$ python3 -q
>>> import numpy as np
>>> from numpy import linalg as LA
>>> np.set_printoptions(precision=2, suppress=True, linewidth=160, legacy="1.25")
>>> def rnd(a):
...     return np.round(a, 2) + 0
... 
>>> F = np.load("arr.npy")
>>> F
array([[ 0.85,  0.67,  0.64, -0.14,  0.04,  0.83,  0.86],
       [ 0.31,  0.09,  0.29,  0.09, -0.01,  0.09,  0.  ],
       [-3.88, -2.5 , -3.83, -0.03, -1.28, -3.82, -3.96],
       [-1.1 , -0.62, -0.88,  0.09, -0.36, -0.84, -1.03],
       [-3.98, -2.81, -3.92,  0.06, -1.36, -4.2 , -4.01],
       [ 1.75,  1.24,  1.64,  0.07,  0.66,  1.68,  1.66],
       [-0.49, -0.29, -0.61,  0.24, -0.35, -0.3 , -0.44],
       [-1.72, -1.39, -2.01,  0.02, -0.74, -1.91, -1.95],
       [-3.04, -2.04, -2.87,  0.04, -0.92, -2.95, -2.86],
       [-2.33, -1.59, -2.31, -0.12, -0.68, -2.46, -2.46],
       [ 5.93,  4.  ,  5.75,  0.11,  1.79,  5.7 ,  5.7 ],
       [ 7.47,  4.92,  7.44, -0.07,  2.54,  7.32,  7.52],
       [-6.5 , -4.5 , -6.58, -0.04, -2.21, -6.42, -6.72],
       [-5.91, -3.84, -5.85, -0.16, -1.97, -5.84, -5.88],
       [-2.65, -1.75, -2.46,  0.01, -0.8 , -2.63, -2.71],
       [-3.75, -2.43, -3.82,  0.15, -1.32, -3.67, -3.64],
       [-6.11, -3.89, -5.89,  0.09, -1.81, -6.24, -6.18],
       [ 3.14,  2.09,  3.18, -0.03,  1.25,  3.17,  3.32],
       [ 3.44,  2.17,  3.5 , -0.25,  1.14,  3.62,  3.49],
       [ 3.51,  2.42,  3.62, -0.12,  1.26,  3.76,  3.59],
       [ 4.2 ,  2.76,  4.44,  0.01,  1.45,  4.16,  4.42]])
>>> Q, R = LA.qr(F)
>>> rnd(np.abs(np.diag(R)))
array([18.22,  0.49,  0.63,  0.51,  0.38,  0.6 ,  0.46])
>>> rnd(np.trace(Q @ Q.T))
7.0
>>> Q.shape, R.shape
((21, 7), (7, 7))
